$ python3 -q
>>> import numpy as np
>>> from numpy import linalg as LA
>>> np.set_printoptions(precision=3, suppress=True, linewidth=200)
>>> arr = np.array([[-38, 0, 8], [6, -172, 5], [1, 8, -97]])
>>> arr
array([[ -38,    0,    8],
       [   6, -172,    5],
       [   1,    8,  -97]])
>>> LA.norm(arr, axis=0)
array([ 38.484, 172.186,  97.458])
>>> round(float(LA.norm(arr, "nuc")), 3)
307.272
>>> LA.norm(arr, axis=1)
array([ 38.833, 172.177,  97.334])
>>> vals, evecs = LA.eig(arr)
>>> np.round(arr @ evecs[:, 0] - vals[0] * evecs[:, 0], 3) + 0
array([0., 0., 0.])
>>> np.sort(LA.eigvals(LA.inv(arr)))
array([-0.026, -0.01 , -0.006])
>>> P = np.triu(np.array([[-1, 0, -1], [1, -2, 0], [0, 1, 1]]), 1) + np.eye(3)
>>> M2 = P @ arr @ LA.inv(P)
>>> M2
array([[ -39.,   -8.,   66.],
       [   6., -172.,   11.],
       [   1.,    8.,  -96.]])
>>> P @ arr - arr @ P
array([[-1., -8., 59.],
       [ 0.,  0.,  6.],
       [ 0.,  0.,  1.]])
>>> round(float(LA.det(M2)), 3)
-630712.0
>>> u = np.array([-6, 6, -6])
>>> M2 = arr + np.outer(u, np.eye(3)[1])
>>> LA.matrix_rank(M2 - arr)
np.int64(1)
>>> round(LA.det(M2) / LA.det(arr), 3), np.round(1 + LA.solve(arr, u)[1], 3)
(np.float64(0.973), np.float64(0.973))
>>> q, R = LA.qr(arr)
>>> np.round(q @ R, 3) + 0
array([[ -38.,    0.,    8.],
       [   6., -172.,    5.],
       [   1.,    8.,  -97.]])
>>> np.abs(np.diag(R))
array([ 38.484, 170.118,  96.34 ])
>>> round(abs(R[0, 0]), 3), round(LA.norm(arr[:, 0]), 3)
(np.float64(38.484), np.float64(38.484))
>>> W0 = np.load("dump.npy")
>>> W0
array([[-2.978,  2.055, -4.018, -0.019],
       [-3.   ,  2.023, -3.985, -0.018],
       [-3.047,  2.028, -4.026, -0.01 ],
       [-3.033,  2.022, -3.986,  0.011],
       [-3.008,  1.99 , -4.022, -0.012],
       [-3.002,  2.019, -4.045, -0.009],
       [-3.017,  1.99 , -3.978, -0.016],
       [-3.009,  1.994, -3.982, -0.013],
       [-3.001,  2.017, -3.997,  0.022],
       [-3.015,  1.977, -4.011,  0.002],
       [-2.986,  1.997, -4.011, -0.016],
       [ 0.972,  2.99 , -0.997, -2.031],
       [ 1.003,  3.022, -0.962, -1.968],
       [ 1.006,  3.015, -0.979, -2.011],
       [ 0.97 ,  2.966, -1.025, -1.999],
       [ 1.006,  3.004, -0.993, -1.972],
       [ 0.994,  3.027, -1.017, -1.967],
       [ 0.97 ,  3.03 , -0.998, -2.013],
       [ 1.019,  3.009, -1.016, -1.979],
       [ 0.972,  2.985, -1.021, -1.99 ],
       [ 0.972,  2.988, -1.037, -2.023],
       [ 1.011,  3.008, -0.994, -1.987],
       [ 4.977,  2.026, -1.999, -3.97 ],
       [ 4.96 ,  2.012, -1.982, -4.002],
       [ 4.992,  2.008, -2.028, -3.969],
       [ 4.996,  2.002, -1.986, -4.008],
       [ 4.982,  1.978, -1.982, -3.989],
       [ 4.977,  2.021, -1.997, -4.009],
       [ 5.014,  1.98 , -2.005, -4.028],
       [ 4.986,  1.988, -2.01 , -4.008],
       [ 5.003,  2.017, -1.986, -4.019],
       [ 5.01 ,  1.98 , -1.987, -3.995],
       [ 4.992,  2.018, -1.976, -4.019]])
>>> labels = W0[:, 0] > np.median(W0[:, 0])
>>> u = W0[labels].mean(axis=0) - W0[~labels].mean(axis=0)
>>> labels.astype(int)
array([0, 0, 0, 0, 0, 0, 0, 0, 0, 0, 0, 0, 1, 1, 0, 1, 0, 0, 1, 0, 0, 1, 1, 1, 1, 1, 1, 1, 1, 1, 1, 1, 1])
>>> ((W0 - W0.mean(axis=0)) @ u > 0).astype(int)
array([0, 0, 0, 0, 0, 0, 0, 0, 0, 0, 0, 1, 1, 1, 1, 1, 1, 1, 1, 1, 1, 1, 1, 1, 1, 1, 1, 1, 1, 1, 1, 1, 1])
>>> u
array([ 5.349, -0.041,  1.27 , -2.659])
>>> U, sig, Vh = LA.svd(W0)
>>> np.argmax(sig[:-1] / (sig[1:] + 1e-6)) + 1
np.int64(3)
>>> sig
array([25.453, 18.576,  5.515,  0.111])
>>> M2 = U[:, :3] @ np.diag(sig[:3]) @ Vh[:3]
>>> round(float(LA.norm(W0 - M2) / LA.norm(W0)), 3)
0.003
>>> M2 = np.array([[-1, -2, -2], [-2, 1, -3], [-1, 0, 1], [1, 2, -2]])
>>> np.einsum("ij->j", W0)
array([ 32.688,  77.186, -77.038, -66.034])
>>> LA.matrix_rank(W0 @ M2)
np.int64(3)
>>> LA.matrix_rank(np.vstack([W0, M2.T]))
np.int64(4)
>>> np.vstack([W0, M2.T]).shape
(36, 4)
>>> M2 = np.c_[W0[:, :1] @ np.array([[2]]), np.array([6, 9, -9, -6, 3, -6, -3, 6, -8, -9, -6, 4, -5, -7, 1, -4, -2, -9, -6, -4, 4, -4, 0, -9, -5, 6, 2, 4, 2, -4, 1, 1, 4])]
>>> M2
array([[-5.956,  6.   ],
       [-6.   ,  9.   ],
       [-6.094, -9.   ],
       [-6.066, -6.   ],
       [-6.016,  3.   ],
       [-6.004, -6.   ],
       [-6.034, -3.   ],
       [-6.018,  6.   ],
       [-6.002, -8.   ],
       [-6.03 , -9.   ],
       [-5.972, -6.   ],
       [ 1.944,  4.   ],
       [ 2.006, -5.   ],
       [ 2.012, -7.   ],
       [ 1.94 ,  1.   ],
       [ 2.012, -4.   ],
       [ 1.988, -2.   ],
       [ 1.94 , -9.   ],
       [ 2.038, -6.   ],
       [ 1.944, -4.   ],
       [ 1.944,  4.   ],
       [ 2.022, -4.   ],
       [ 9.954,  0.   ],
       [ 9.92 , -9.   ],
       [ 9.984, -5.   ],
       [ 9.992,  6.   ],
       [ 9.964,  2.   ],
       [ 9.954,  4.   ],
       [10.028,  2.   ],
       [ 9.972, -4.   ],
       [10.006,  1.   ],
       [10.02 ,  1.   ],
       [ 9.984,  4.   ]])
>>> np.round(LA.norm(M2 - W0 @ LA.lstsq(W0, M2)[0], axis=0), 3) + 0
array([ 0.   , 27.812])
>>> E = np.loadtxt("sample10.csv", delimiter=",")
>>> E
array([[0.4  , 0.2  , 0.2  , 0.2  , 0.   ],
       [0.5  , 0.5  , 0.   , 0.   , 0.   ],
       [0.333, 0.   , 0.333, 0.333, 0.   ],
       [0.   , 0.   , 0.   , 1.   , 0.   ],
       [0.   , 0.   , 0.   , 0.5  , 0.5  ]])
>>> ang = np.radians(36)
>>> R = np.eye(5)
>>> R[0, 0] = R[1, 1] = np.cos(ang)
>>> R[0, 1], R[1, 0] = -np.sin(ang), np.sin(ang)
>>> R
array([[ 0.809, -0.588,  0.   ,  0.   ,  0.   ],
       [ 0.588,  0.809,  0.   ,  0.   ,  0.   ],
       [ 0.   ,  0.   ,  1.   ,  0.   ,  0.   ],
       [ 0.   ,  0.   ,  0.   ,  1.   ,  0.   ],
       [ 0.   ,  0.   ,  0.   ,  0.   ,  1.   ]])
>>> M2 = E @ R.T
>>> M2
array([[0.206, 0.397, 0.2  , 0.2  , 0.   ],
       [0.111, 0.698, 0.   , 0.   , 0.   ],
       [0.27 , 0.196, 0.333, 0.333, 0.   ],
       [0.   , 0.   , 0.   , 1.   , 0.   ],
       [0.   , 0.   , 0.   , 0.5  , 0.5  ]])
>>> np.allclose(E @ E.T, M2 @ M2.T)
True
>>> np.allclose(LA.norm(E, axis=1), LA.norm(M2, axis=1))
True
>>> np.abs(M2 - E).max(axis=0)
array([0.389, 0.198, 0.   , 0.   , 0.   ])
